% ipython --no-banner

In [1]: import numpy as np

In [2]: import numpy.linalg as la

In [3]: np.set_printoptions(precision=1, suppress=True, linewidth=100, legacy="1.25")

In [4]: def rnd(a):
   ...:     return np.round(a, 1) + 0
   ...: 

In [5]: rng = np.random.default_rng(4032)

In [6]: X = np.eye(3, dtype=int)[rng.permutation(3)] * np.array([0, 2, 4])

In [7]: print(X)
[[0 2 0]
 [0 0 4]
 [0 0 0]]

In [8]: print(np.allclose(X[:-1].T @ la.lstsq(X[:-1].T, X[-1])[0], X[-1]))
True

In [9]: print(rnd(X @ la.pinv(X) @ X))
[[0. 2. 0.]
 [0. 0. 4.]
 [0. 0. 0.]]

In [10]: print(np.abs(np.diag(la.qr(X)[1])) > 1e-9)
[False False False]

In [11]: print(np.unique(X.round(6), axis=0).shape)
(3, 3)

In [12]: print(rnd(np.trace(la.pinv(X) @ X)))
2.0

In [13]: print(la.lstsq(X[:-1].T, X[-1])[2])
2

In [14]: rank = la.matrix_rank(X)

In [15]: print(rank)
2

In [16]: null = la.svd(X)[2][rank:].T

In [17]: print(null[:, 0] / null[np.abs(null[:, 0]).round(6).argmax(), 0])
[1. 0. 0.]

In [18]: print([int(la.matrix_rank(X[:i])) for i in range(1, len(X) + 1)])
[1, 2, 2]

In [19]: W1 = np.array([[-2, 3, -2, -3, 0], [-1, -2, -3, -3, 3], [-2, 1, 2, -2, -2]])

In [20]: b = np.array([4, 1, 0, 0, 3])

In [21]: H = np.maximum(X @ W1 + b, 0)

In [22]: print(rnd((H > 0).mean(axis=0)))
[0.7 0.7 0.3 0.  0.7]

In [23]: print(la.matrix_rank(H))
3

In [24]: W2 = np.array([[-7, -5, 3], [3, 5, -1], [-1, -2, 9], [-6, -4, 9], [9, -3, -5]])

In [25]: print((H @ W2).round(6).argmax(axis=1))
[0 2 0]

In [26]: print(W1 @ W2)
[[ 43  41 -54]
 [ 49   4 -70]
 [  9  25   3]]

In [27]: data = np.load("dump.npy")

In [28]: print(rnd(data))
[[ 0.3 -0.3  0.2 -0.2]
 [-0.3  0.3 -0.2  0.3]
 [ 0.2 -0.2  0.2 -0.2]
 [-0.2  0.3 -0.2  0.2]]

In [29]: Uu, sig, Vh = la.svd(data)

In [30]: print(rnd(sig))
[1. 0. 0. 0.]

In [31]: A2 = Uu[:, :1] @ np.diag(sig[:1]) @ Vh[:1]

In [32]: print(rnd(A2))
[[ 0.3 -0.3  0.2 -0.2]
 [-0.3  0.3 -0.2  0.3]
 [ 0.2 -0.2  0.2 -0.2]
 [-0.2  0.3 -0.2  0.2]]

In [33]: print(rnd(la.norm(data - A2, 2)), rnd(sig[1]))
0.0 0.0

In [34]: print(la.matrix_rank(A2))
1

In [35]: print(la.matrix_rank(data, rtol=0.1))
1

In [36]: print(la.cond(data) > 100)
True

In [37]: print([round(float(x), 1) for x in la.svd(data, compute_uv=False)[:3]])
[1.0, 0.0, 0.0]

In [38]: feats = np.load("w.npy")

In [39]: print(feats)
[[ 1.2  4.8 -0.8]
 [-1.8 -3.8 -2.6]
 [ 4.3  2.   1.4]
 [-4.4 -2.   1.3]
 [-4.6  0.8 -1.9]
 [ 1.4  4.7  1.1]
 [-0.8 -4.6  1.9]
 [ 3.4  2.   3.1]
 [-1.3 -2.6  4.1]
 [-2.9 -4.1 -0.3]
 [-3.6 -1.8 -2.9]
 [-4.3  2.   1.7]
 [-1.3 -4.7 -1.2]
 [ 1.5 -0.9  4.7]
 [-1.9 -4.6 -0.1]
 [ 3.5 -3.6 -0.1]
 [-3.7  2.7  2. ]
 [-3.6  2.6 -2.3]
 [ 3.4 -2.7  2.5]
 [-4.9 -0.9  0. ]
 [-2.4 -1.4  4.1]
 [-4.8  0.9  1.2]
 [-2.1  0.4 -4.5]
 [-2.6  2.   3.8]
 [-1.3 -2.   4.4]
 [-4.6 -1.4  1.4]]

In [40]: W2 = feats[[19, 10]].astype(float)

In [41]: for _ in range(5):
    ...:     lab = la.norm(feats[:, None] - W2, axis=-1).argmin(axis=1)
    ...:     W2 = np.array([feats[lab == j].mean(axis=0) for j in range(2)])
    ...: 

In [42]: print(lab)
[0 1 0 0 0 0 1 0 0 1 1 0 1 0 1 1 0 0 0 0 0 0 1 0 0 0]

In [43]: print(np.bincount(lab))
[18  8]

In [44]: lab = feats[:, 1] > np.median(feats[:, 1])

In [45]: u = feats[lab].mean(axis=0) - feats[~lab].mean(axis=0)

In [46]: print(lab.astype(int))
[1 0 1 0 1 1 0 1 0 0 0 1 0 1 0 0 1 1 0 1 0 1 1 1 0 0]

In [47]: gram = np.cov(feats, rowvar=False)

In [48]: print(rnd(np.median(feats, axis=0)))
[-2.  -1.2  1.2]

In [49]: print(rnd(np.corrcoef(feats[:, 0], feats[:, 2])[0, 1]))
0.2

In [50]: Ac = (feats - feats.mean(axis=0)) / feats.std(axis=0)

In [51]: print(rnd(Ac.std(axis=0)))
[1. 1. 1.]

In [52]: b = la.lstsq(np.delete(Ac, 0, axis=1), Ac[:, 0])[0]

In [53]: print(rnd(1 - np.var(Ac[:, 0] - np.delete(Ac, 0, axis=1) @ b)))
0.1

In [54]: print(rnd(b))
[0.  0.2]

In [55]: print(np.abs(b).argmax())
1

In [56]: A2 = np.c_[feats[:, :1] @ np.array([[-3]]), np.array([0, 2, 2, 0, 0, 0, 0, 2, 2, 2, 2, 0, 2, 0, 1, 1, 0, 2, 0, 2, 2, 2, 2, 1, 0, 2])]

In [57]: print(rnd(A2))
[[ -3.6   0. ]
 [  5.4   2. ]
 [-12.9   2. ]
 [ 13.2   0. ]
 [ 13.8   0. ]
 [ -4.2   0. ]
 [  2.4   0. ]
 [-10.2   2. ]
 [  3.9   2. ]
 [  8.7   2. ]
 [ 10.8   2. ]
 [ 12.9   0. ]
 [  3.9   2. ]
 [ -4.5   0. ]
 [  5.7   1. ]
 [-10.5   1. ]
 [ 11.1   0. ]
 [ 10.8   2. ]
 [-10.2   0. ]
 [ 14.7   2. ]
 [  7.2   2. ]
 [ 14.4   2. ]
 [  6.3   2. ]
 [  7.8   1. ]
 [  3.9   0. ]
 [ 13.8   2. ]]

In [58]: print(rnd(la.norm(A2 - feats @ la.lstsq(feats, A2)[0], axis=0)))
[0.  6.4]

In [59]: print(la.matrix_rank(A2))
2

In [60]: J = np.load("test1.npy")

In [61]: print(J)
[[11.  0.  6.  3.  9.]
 [ 0.  2.  0.  0.  0.]
 [ 6.  0.  6.  2.  6.]
 [ 3.  0.  2.  3.  3.]
 [ 9.  0.  6.  3. 11.]]

In [62]: A2 = J + rng.integers(-2, 3, (5, 1)) @ rng.integers(-2, 3, (1, 5))

In [63]: print(A2)
[[11.  0.  6.  3.  9.]
 [-4.  2. -2.  4. -4.]
 [ 4.  0.  5.  4.  4.]
 [ 5.  0.  3.  1.  5.]
 [ 7.  0.  5.  5.  9.]]

In [64]: print(la.matrix_rank(A2 - J, tol=1e-8))
1

In [65]: print(rnd(la.svd(A2 - J, compute_uv=False)))
[9.5 0.  0.  0.  0. ]

In [66]: ev, vecs = la.eigh(J)

In [67]: x = np.array([-1, 2, 0, 2, -3])

In [68]: print(rnd(vecs * np.abs(ev) @ vecs.T))
[[11.  0.  6.  3.  9.]
 [ 0.  2.  0.  0.  0.]
 [ 6.  0.  6.  2.  6.]
 [ 3.  0.  2.  3.  3.]
 [ 9.  0.  6.  3. 11.]]

In [69]: print(np.abs(J).sum(axis=1).max(), np.abs(ev).max())
29.0 25.0

In [70]: print(rnd(x @ J @ x / (x @ x)), rnd(ev[0]), ev[-1])
7.6 2.0 25.0

In [71]: print((np.sign(vecs[:, -1].round(6)) == np.sign(vecs[0, -1].round(6))).astype(int))
[1 0 1 1 1]

In [72]: print(rnd(la.eigvalsh(J[1:, 1:])))
[ 2.  2.  2. 16.]

In [73]: print(rnd(vecs * np.sqrt(ev) @ vecs.T))
[[2.8 0.  0.9 0.5 1.4]
 [0.  1.4 0.  0.  0. ]
 [0.9 0.  2.  0.3 0.9]
 [0.5 0.  0.3 1.6 0.5]
 [1.4 0.  0.9 0.5 2.8]]

In [74]: print(np.argsort(-la.norm(J, axis=0).round(6), kind="stable")[:3])
[0 4 2]

In [75]: print(round(np.log10(la.cond(J))))
1

In [76]: print(la.matrix_rank(J, rtol=0.1))
1

In [77]: print(rnd(np.abs(la.svd(J)[2][-1])))
[0.8 0.  0.3 0.2 0.5]

In [78]: F = np.load("m.npy")

In [79]: print(F)
[[ 0  0  0  0]
 [ 0 -2  0  0]
 [ 0  0  1  0]
 [ 0  0  0  0]
 [ 0  0  0  0]]

In [80]: print(np.argsort(-la.norm(F, axis=0).round(6), kind="stable")[:3])
[1 2 0]

In [81]: M = np.loadtxt("x.csv", delimiter=",")

In [82]: print(rnd(M))
[[ 0.5 -0.4 -0.2 -0.2 -0.1]
 [-0.4  0.3  0.2  0.2  0.1]
 [-0.2  0.2  0.1  0.1  0. ]
 [-0.2  0.2  0.1  0.1  0. ]
 [-0.1  0.1  0.   0.   0. ]]

In [83]: x = np.array([0, 1, 3, 3, 0])

In [84]: print(rnd((x - M @ x) @ (M @ x)))
0.0

In [85]: print(rnd(np.eye(5) - M))
[[ 0.5  0.4  0.2  0.2  0.1]
 [ 0.4  0.7 -0.2 -0.2 -0.1]
 [ 0.2 -0.2  0.9 -0.1  0. ]
 [ 0.2 -0.2 -0.1  0.9  0. ]
 [ 0.1 -0.1  0.   0.   1. ]]

In [86]: print(np.trace(M))
1.0
